$ python -q
>>> import numpy as np
>>> from numpy import linalg as LA
>>> np.set_printoptions(precision=2, suppress=True, linewidth=120, legacy="1.25")
>>> rnd = lambda a: np.round(a, 2) + 0
>>> K = np.loadtxt("arr.csv", delimiter=",")
>>> K
array([[2., 1., 2., 1., 2., 1.],
       [3., 0., 3., 0., 3., 0.],
       [3., 0., 3., 0., 3., 0.],
       [2., 1., 2., 1., 2., 1.],
       [3., 0., 3., 0., 3., 0.],
       [3., 0., 3., 0., 3., 0.]])
>>> K.reshape(2, -1)
array([[2., 1., 2., 1., 2., 1., 3., 0., 3., 0., 3., 0., 3., 0., 3., 0., 3., 0.],
       [2., 1., 2., 1., 2., 1., 3., 0., 3., 0., 3., 0., 3., 0., 3., 0., 3., 0.]])
>>> K.reshape(-1, 2)
array([[2., 1.],
       [2., 1.],
       [2., 1.],
       [3., 0.],
       [3., 0.],
       [3., 0.],
       [3., 0.],
       [3., 0.],
       [3., 0.],
       [2., 1.],
       [2., 1.],
       [2., 1.],
       [3., 0.],
       [3., 0.],
       [3., 0.],
       [3., 0.],
       [3., 0.],
       [3., 0.]])
>>> K.ravel(order="F")
array([2., 3., 3., 2., 3., 3., 1., 0., 0., 1., 0., 0., 2., 3., 3., 2., 3., 3., 1., 0., 0., 1., 0., 0., 2., 3., 3., 2.,
       3., 3., 1., 0., 0., 1., 0., 0.])
>>> T = K.reshape(6, 2, -1)
>>> np.einsum("ihd,ihd->ih", T, T)
array([[ 9.,  6.],
       [18.,  9.],
       [18.,  9.],
       [ 9.,  6.],
       [18.,  9.],
       [18.,  9.]])
>>> f = np.array([-1, 3, 2, -1, 1, -3, -2, 3, -1]) + 0.5
>>> J = np.outer(f, f) / (f @ f)
>>> rnd(J)
array([[ 0.01, -0.04, -0.03,  0.01, -0.02,  0.03,  0.02, -0.04,  0.01],
       [-0.04,  0.29,  0.21, -0.04,  0.12, -0.21, -0.12,  0.29, -0.04],
       [-0.03,  0.21,  0.15, -0.03,  0.09, -0.15, -0.09,  0.21, -0.03],
       [ 0.01, -0.04, -0.03,  0.01, -0.02,  0.03,  0.02, -0.04,  0.01],
       [-0.02,  0.12,  0.09, -0.02,  0.05, -0.09, -0.05,  0.12, -0.02],
       [ 0.03, -0.21, -0.15,  0.03, -0.09,  0.15,  0.09, -0.21,  0.03],
       [ 0.02, -0.12, -0.09,  0.02, -0.05,  0.09,  0.05, -0.12,  0.02],
       [-0.04,  0.29,  0.21, -0.04,  0.12, -0.21, -0.12,  0.29, -0.04],
       [ 0.01, -0.04, -0.03,  0.01, -0.02,  0.03,  0.02, -0.04,  0.01]])
>>> rank = LA.matrix_rank(J)
>>> rank
1
>>> null = LA.svd(J)[2][rank:].T
>>> null.shape
(9, 8)
>>> [int(LA.matrix_rank(np.delete(J, i, axis=0))) for i in range(9)]
[1, 1, 1, 1, 1, 1, 1, 1, 1]
>>> ev, V = LA.eigh(J)
>>> vec = np.array([0, -4, 0, 1, 3, 5, -4, 0, -2])
>>> rnd(V * np.abs(ev) @ V.T)
array([[ 0.01, -0.04, -0.03,  0.01, -0.02,  0.03,  0.02, -0.04,  0.01],
       [-0.04,  0.29,  0.21, -0.04,  0.12, -0.21, -0.12,  0.29, -0.04],
       [-0.03,  0.21,  0.15, -0.03,  0.09, -0.15, -0.09,  0.21, -0.03],
       [ 0.01, -0.04, -0.03,  0.01, -0.02,  0.03,  0.02, -0.04,  0.01],
       [-0.02,  0.12,  0.09, -0.02,  0.05, -0.09, -0.05,  0.12, -0.02],
       [ 0.03, -0.21, -0.15,  0.03, -0.09,  0.15,  0.09, -0.21,  0.03],
       [ 0.02, -0.12, -0.09,  0.02, -0.05,  0.09,  0.05, -0.12,  0.02],
       [-0.04,  0.29,  0.21, -0.04,  0.12, -0.21, -0.12,  0.29, -0.04],
       [ 0.01, -0.04, -0.03,  0.01, -0.02,  0.03,  0.02, -0.04,  0.01]])
>>> rnd(V * np.maximum(ev, 0) @ V.T)
array([[ 0.01, -0.04, -0.03,  0.01, -0.02,  0.03,  0.02, -0.04,  0.01],
       [-0.04,  0.29,  0.21, -0.04,  0.12, -0.21, -0.12,  0.29, -0.04],
       [-0.03,  0.21,  0.15, -0.03,  0.09, -0.15, -0.09,  0.21, -0.03],
       [ 0.01, -0.04, -0.03,  0.01, -0.02,  0.03,  0.02, -0.04,  0.01],
       [-0.02,  0.12,  0.09, -0.02,  0.05, -0.09, -0.05,  0.12, -0.02],
       [ 0.03, -0.21, -0.15,  0.03, -0.09,  0.15,  0.09, -0.21,  0.03],
       [ 0.02, -0.12, -0.09,  0.02, -0.05,  0.09,  0.05, -0.12,  0.02],
       [-0.04,  0.29,  0.21, -0.04,  0.12, -0.21, -0.12,  0.29, -0.04],
       [ 0.01, -0.04, -0.03,  0.01, -0.02,  0.03,  0.02, -0.04,  0.01]])
>>> rng = np.random.default_rng(337)
>>> ang = rng.uniform(0, 2 * np.pi, 36)
>>> O, _ = LA.qr(np.array([[1.9, 0.8],
...     [-0.3, 1.8],
...     [-0.3, -0.4],
...     [-0.1, 0.2],
...     [-2.7, 2.1],
...     [0.3, -1.3],
...     [0.4, -0.5],
...     [-0.4, 1.1]]))
>>> E = 3 * np.c_[np.cos(ang), np.sin(ang)] @ O.T
>>> rnd(E)
array([[-1.97, -0.04,  0.36,  0.06,  2.21, -0.05, -0.29,  0.18],
       [-1.25, -1.68,  0.46, -0.17, -1.37,  1.19,  0.39, -0.97],
       [ 1.43,  1.68, -0.5 ,  0.16,  1.18, -1.19, -0.36,  0.96],
       [-0.6 ,  1.06, -0.04,  0.15,  2.46, -0.81, -0.46,  0.76],
       [ 2.42,  0.96, -0.57,  0.04, -1.18, -0.61,  0.04,  0.37],
       [ 2.41,  1.14, -0.6 ,  0.06, -0.87, -0.75, -0.02,  0.49],
       [-0.03,  1.33, -0.18,  0.17,  2.28, -0.99, -0.47,  0.88],
       [-0.09,  1.31, -0.17,  0.17,  2.3 , -0.97, -0.47,  0.87],
       [-2.33, -0.61,  0.51,  0.  ,  1.67,  0.36, -0.15, -0.15],
       [-2.35, -1.3 ,  0.61, -0.09,  0.53,  0.87,  0.09, -0.61],
       [-2.38, -1.24,  0.6 , -0.08,  0.67,  0.82,  0.06, -0.56],
       [-1.14,  0.71,  0.11,  0.13,  2.51, -0.57, -0.42,  0.59],
       [-2.05, -0.15,  0.39,  0.05,  2.13,  0.02, -0.27,  0.12],
       [-1.4 , -1.68,  0.49, -0.17, -1.21,  1.19,  0.37, -0.96],
       [-2.23, -1.46,  0.61, -0.11,  0.13,  0.99,  0.16, -0.72],
       [-0.24, -1.44,  0.25, -0.17, -2.14,  1.06,  0.46, -0.92],
       [ 0.93,  1.63, -0.4 ,  0.17,  1.67, -1.17, -0.42,  0.98],
       [-2.07, -0.17,  0.4 ,  0.05,  2.1 ,  0.04, -0.26,  0.11],
       [ 0.8 , -0.94, -0.01, -0.14, -2.5 ,  0.73,  0.45, -0.7 ],
       [-1.11, -1.66,  0.44, -0.17, -1.51,  1.18,  0.4 , -0.98],
       [-2.1 , -1.54,  0.6 , -0.13, -0.16,  1.06,  0.21, -0.79],
       [ 2.27,  1.41, -0.61,  0.1 , -0.26, -0.95, -0.13,  0.68],
       [ 2.17,  1.5 , -0.6 ,  0.12,  0.02, -1.03, -0.18,  0.76],
       [-2.06, -0.15,  0.39,  0.05,  2.12,  0.03, -0.27,  0.12],
       [ 2.38,  0.77, -0.54,  0.02, -1.46, -0.47,  0.1 ,  0.25],
       [ 1.53, -0.4 , -0.22, -0.1 , -2.44,  0.36,  0.38, -0.43],
       [-2.06, -0.16,  0.4 ,  0.05,  2.11,  0.04, -0.27,  0.11],
       [ 1.49,  1.68, -0.51,  0.16,  1.1 , -1.19, -0.35,  0.95],
       [ 1.2 ,  1.67, -0.45,  0.17,  1.42, -1.19, -0.39,  0.97],
       [-2.33, -0.61,  0.51,  0.  ,  1.67,  0.35, -0.15, -0.15],
       [ 0.86,  1.62, -0.39,  0.18,  1.72, -1.16, -0.43,  0.97],
       [-2.34, -0.65,  0.51,  0.  ,  1.62,  0.38, -0.14, -0.18],
       [-1.32, -1.68,  0.48, -0.17, -1.3 ,  1.19,  0.38, -0.97],
       [ 1.14, -0.71, -0.1 , -0.13, -2.51,  0.57,  0.42, -0.59],
       [ 1.82, -0.12, -0.31, -0.08, -2.31,  0.16,  0.33, -0.27],
       [-2.42, -1.07,  0.59, -0.06,  0.99,  0.69,  0.  , -0.45]])
>>> # null space of dimension 6
>>> LA.cond(E) > 100
True
>>> LA.matrix_rank(E, rtol=0.1)
2
>>> [round(float(x), 2) for x in LA.svd(E, compute_uv=False)[:3]]
[13.26, 12.17, 0.0]
>>> Ac = E - E.mean(axis=0)
>>> Uu, s, vt = LA.svd(Ac, full_matrices=False)
>>> rnd(s)
array([13.06, 11.97,  0.  ,  0.  ,  0.  ,  0.  ,  0.  ,  0.  ])
>>> np.searchsorted(np.cumsum(s ** 2) / (s ** 2).sum(), 0.9) + 1
2
>>> np.abs(vt[0]).argmax()
0
>>> rnd(Ac.mean(axis=0))
array([0., 0., 0., 0., 0., 0., 0., 0.])
>>> rnd((s ** 2).sum() ** 2 / (s ** 4).sum())
1.99
>>> basis = E[[10, 18]].astype(float)
>>> for _ in range(6):
...     lab = LA.norm(E[:, None] - basis, axis=-1).argmin(axis=1)
...     basis = np.array([E[lab == j].mean(axis=0) for j in range(2)])
... 
>>> lab
array([0, 0, 1, 0, 1, 1, 1, 1, 0, 0, 0, 0, 0, 0, 0, 0, 1, 0, 1, 0, 0, 1, 1, 0, 1, 1, 0, 1, 1, 0, 1, 0, 0, 1, 1, 0])
>>> np.bincount(lab)
array([20, 16])
>>> data = np.array([[-4, 4, -7, -4, -5, -3, -1],
...     [4, -4, 4, -7, -4, -5, -3],
...     [-7, 4, -4, 4, -7, -4, -5],
...     [-4, -7, 4, -4, 4, -7, -4],
...     [-5, -4, -7, 4, -4, 4, -7],
...     [-3, -5, -4, -7, 4, -4, 4],
...     [-1, -3, -5, -4, -7, 4, -4]])
>>> lab = rng.permutation(7)
>>> lab
array([3, 6, 1, 0, 5, 2, 4])
>>> M2 = data[lab][:, lab]
>>> np.allclose(M2, data)
False
>>> np.all(LA.eigvalsh(data) > 0)
False
>>> cov = data.T @ data
>>> np.allclose(cov, cov.T)
True
>>> cov
array([[132,   6, 108, -19,  52,  36,  70],
       [  6, 147, -25,  87, -43,  33,  36],
       [108, -25, 187, -12, 110, -43,  52],
       [-19,  87, -12, 178, -12,  87, -19],
       [ 52, -43, 110, -12, 187, -25, 108],
       [ 36,  33, -43,  87, -25, 147,   6],
       [ 70,  36,  52, -19, 108,   6, 132]])
>>> (data @ data.T).shape
(7, 7)
>>> rnd(LA.eigvalsh(cov)[::-1])
array([430.61, 297.43, 131.3 , 124.32, 119.35,   4.63,   2.35])
>>> ev, V = LA.eigh(cov)
>>> vec = np.array([-5, -3, 0, 1, 3, 2, -2])
>>> (np.sign(V[:, -1].round(6)) == np.sign(V[0, -1].round(6))).astype(int)
array([1, 0, 1, 0, 1, 0, 1])
>>> np.abs(cov).sum(axis=1).max(), rnd(np.abs(ev).max())
(537, 430.61)
>>> rnd(V * np.maximum(ev, 0) @ V.T)
array([[132.,   6., 108., -19.,  52.,  36.,  70.],
       [  6., 147., -25.,  87., -43.,  33.,  36.],
       [108., -25., 187., -12., 110., -43.,  52.],
       [-19.,  87., -12., 178., -12.,  87., -19.],
       [ 52., -43., 110., -12., 187., -25., 108.],
       [ 36.,  33., -43.,  87., -25., 147.,   6.],
       [ 70.,  36.,  52., -19., 108.,   6., 132.]])
>>> rnd(V * np.sqrt(ev) @ V.T)
array([[ 9.23,  0.43,  5.24, -1.38,  0.86,  2.67,  3.08],
       [ 0.43, 10.81, -0.87,  3.98, -2.44,  0.49,  2.67],
       [ 5.24, -0.87, 11.6 ,  0.35,  4.16, -2.44,  0.86],
       [-1.38,  3.98,  0.35, 11.93,  0.35,  3.98, -1.38],
       [ 0.86, -2.44,  4.16,  0.35, 11.6 , -0.87,  5.24],
       [ 2.67,  0.49, -2.44,  3.98, -0.87, 10.81,  0.43],
       [ 3.08,  2.67,  0.86, -1.38,  5.24,  0.43,  9.23]])
>>> rnd(vec @ cov @ vec / (vec @ vec)), rnd(ev[0]), rnd(ev[-1])
(117.04, 2.35, 430.61)
>>> O, Rm = LA.qr(data)
>>> rnd(O)
array([[-0.35,  0.35,  0.3 ,  0.59,  0.02, -0.01, -0.57],
       [ 0.35, -0.35,  0.01,  0.36, -0.6 , -0.51, -0.05],
       [-0.61,  0.36, -0.27,  0.02, -0.42, -0.2 ,  0.46],
       [-0.35, -0.56, -0.61,  0.17, -0.01,  0.29, -0.28],
       [-0.44, -0.31,  0.38, -0.59, -0.13, -0.3 , -0.34],
       [-0.26, -0.4 ,  0.26,  0.36,  0.52, -0.31,  0.45],
       [-0.09, -0.24,  0.5 ,  0.12, -0.41,  0.66,  0.27]])
>>> rnd(O.T @ O)
array([[1., 0., 0., 0., 0., 0., 0.],
       [0., 1., 0., 0., 0., 0., 0.],
       [0., 0., 1., 0., 0., 0., 0.],
       [0., 0., 0., 1., 0., 0., 0.],
       [0., 0., 0., 0., 1., 0., 0.],
       [0., 0., 0., 0., 0., 1., 0.],
       [0., 0., 0., 0., 0., 0., 1.]])
>>> rnd(abs(Rm[0, 0])), rnd(LA.norm(data[:, 0]))
(11.49, 11.49)
>>> np.allclose(Rm.T @ Rm, data.T @ data)
True
>>> rnd(O @ Rm)
array([[-4.,  4., -7., -4., -5., -3., -1.],
       [ 4., -4.,  4., -7., -4., -5., -3.],
       [-7.,  4., -4.,  4., -7., -4., -5.],
       [-4., -7.,  4., -4.,  4., -7., -4.],
       [-5., -4., -7.,  4., -4.,  4., -7.],
       [-3., -5., -4., -7.,  4., -4.,  4.],
       [-1., -3., -5., -4., -7.,  4., -4.]])
>>> rnd(np.abs(np.diag(Rm)))
array([11.49, 12.11,  9.62, 10.85, 10.73,  4.03,  2.63])
